$ python -q
>>> import numpy as np
>>> np.set_printoptions(precision=2, suppress=True, linewidth=100, legacy="1.25")
>>> rnd = lambda a: np.round(a, 2) + 0
>>> W0 = np.loadtxt("layer3.csv", delimiter=",")
>>> print(W0)
[[2. 3. 1.]
 [3. 2. 3.]
 [1. 3. 2.]]
>>> rng = np.random.default_rng(2884)
>>> idx = rng.permutation(3)
>>> print(idx)
[1 2 0]
>>> M2 = W0[idx][:, idx]
>>> print(np.diag(M2))
[2. 2. 2.]
>>> print(np.allclose(M2, W0))
False
>>> print(np.trace(M2))
6.0
>>> print(rnd(np.sort(np.abs(np.linalg.eigvals(M2)))))
[1.   1.77 6.77]
>>> print(rnd(np.poly(W0)))
[ 1. -6. -7. 12.]
>>> print(np.kron(np.eye(2, dtype=int), W0))
[[2. 3. 1. 0. 0. 0.]
 [3. 2. 3. 0. 0. 0.]
 [1. 3. 2. 0. 0. 0.]
 [0. 0. 0. 2. 3. 1.]
 [0. 0. 0. 3. 2. 3.]
 [0. 0. 0. 1. 3. 2.]]
>>> print(np.einsum("ii->", W0))
6.0
>>> O, R = np.linalg.qr(W0)
>>> print(rnd(np.trace(O @ O.T)))
3.0
>>> print(rnd(O.T @ O))
[[1. 0. 0.]
 [0. 1. 0.]
 [0. 0. 1.]]
>>> print(O.shape, R.shape)
(3, 3) (3, 3)
>>> print(np.allclose(R.T @ R, W0.T @ W0))
True
>>> print(rnd(abs(R[0, 0])), rnd(np.linalg.norm(W0[:, 0])))
3.74 3.74
>>> M = np.array([[0, 0, 1, 0, 0, 0],
...     [0, 1, 0, 0, 0, 0],
...     [0, 0, 0, 1, 0, 0],
...     [0, 0, 0, 0, 0, 1],
...     [0, 0, 0, 0, 1, 0],
...     [1, 0, 0, 0, 0, 0]])
>>> print(M)
[[0 0 1 0 0 0]
 [0 1 0 0 0 0]
 [0 0 0 1 0 0]
 [0 0 0 0 0 1]
 [0 0 0 0 1 0]
 [1 0 0 0 0 0]]
>>> x = np.array([2, 3, 0, 1, 5, 5])
>>> target = M @ x
>>> print(target)
[0 3 1 5 5 2]
>>> print(rnd(np.linalg.solve(M.T, M[4])))
[0. 0. 0. 0. 1. 0.]
>>> x = np.array([-1, 3, -1, -2, 2, 0])
>>> print(rnd(np.abs(np.linalg.eigvals(M))))
[1. 1. 1. 1. 1. 1.]
>>> print(rnd(np.sort(np.abs(np.degrees(np.angle(np.linalg.eigvals(M)))))))
[  0.   0.   0.  90.  90. 180.]
>>> print(6 - np.linalg.matrix_rank(M - np.eye(6), tol=1e-8))
3
>>> def softmax(z):
...     e = np.exp(z - z.max(axis=-1, keepdims=True))
...     return e / e.sum(axis=-1, keepdims=True)
... 
>>> print(rnd(softmax(M[5] + -1)))
[0.35 0.13 0.13 0.13 0.13 0.13]
>>> print(softmax(M).sum(axis=1))
[1. 1. 1. 1. 1. 1.]
>>> print(rnd(softmax(10 * M[5])))
[1. 0. 0. 0. 0. 0.]
>>> att = M @ M.T / np.sqrt(6)
>>> print(softmax(att).round(6).argmax(axis=1))
[0 1 2 3 4 5]
>>> print(rnd(softmax(att + np.triu(np.full(att.shape, -np.inf), 1))))
[[1.   0.   0.   0.   0.   0.  ]
 [0.4  0.6  0.   0.   0.   0.  ]
 [0.29 0.29 0.43 0.   0.   0.  ]
 [0.22 0.22 0.22 0.33 0.   0.  ]
 [0.18 0.18 0.18 0.18 0.27 0.  ]
 [0.15 0.15 0.15 0.15 0.15 0.23]]
>>> print(rnd(softmax(att)[5] @ M))
[0.23 0.15 0.15 0.15 0.15 0.15]
>>> print(rnd(softmax(att)))
[[0.23 0.15 0.15 0.15 0.15 0.15]
 [0.15 0.23 0.15 0.15 0.15 0.15]
 [0.15 0.15 0.23 0.15 0.15 0.15]
 [0.15 0.15 0.15 0.23 0.15 0.15]
 [0.15 0.15 0.15 0.15 0.23 0.15]
 [0.15 0.15 0.15 0.15 0.15 0.23]]
>>> M2 = np.linalg.inv(M)
>>> print((np.abs(M2) > 1e-9).astype(int))
[[0 0 0 0 0 1]
 [0 1 0 0 0 0]
 [1 0 0 0 0 0]
 [0 0 1 0 0 0]
 [0 0 0 0 1 0]
 [0 0 0 1 0 0]]
>>> print(np.allclose(M2, M.T))
True
>>> print(rnd(np.linalg.det(M) * np.linalg.det(M2)))
1.0
>>> print(np.linalg.matrix_power(M, 2))
[[0 0 0 1 0 0]
 [0 1 0 0 0 0]
 [0 0 0 0 0 1]
 [1 0 0 0 0 0]
 [0 0 0 0 1 0]
 [0 0 1 0 0 0]]
>>> print(M @ np.ones(6))
[1. 1. 1. 1. 1. 1.]
>>> print(M.sum(axis=1))
[1 1 1 1 1 1]
>>> print(rnd(np.sort(np.abs(np.linalg.eigvals(M)))[::-1]))
[1. 1. 1. 1. 1. 1.]
>>> print(np.linalg.matrix_power(M, 100))
[[1 0 0 0 0 0]
 [0 1 0 0 0 0]
 [0 0 1 0 0 0]
 [0 0 0 1 0 0]
 [0 0 0 0 1 0]
 [0 0 0 0 0 1]]
>>> p = np.eye(6)[1]
>>> for _ in range(7):
...     p = p @ M
...     print(p.round(2))
... 
[0. 1. 0. 0. 0. 0.]
[0. 1. 0. 0. 0. 0.]
[0. 1. 0. 0. 0. 0.]
[0. 1. 0. 0. 0. 0.]
[0. 1. 0. 0. 0. 0.]
[0. 1. 0. 0. 0. 0.]
[0. 1. 0. 0. 0. 0.]
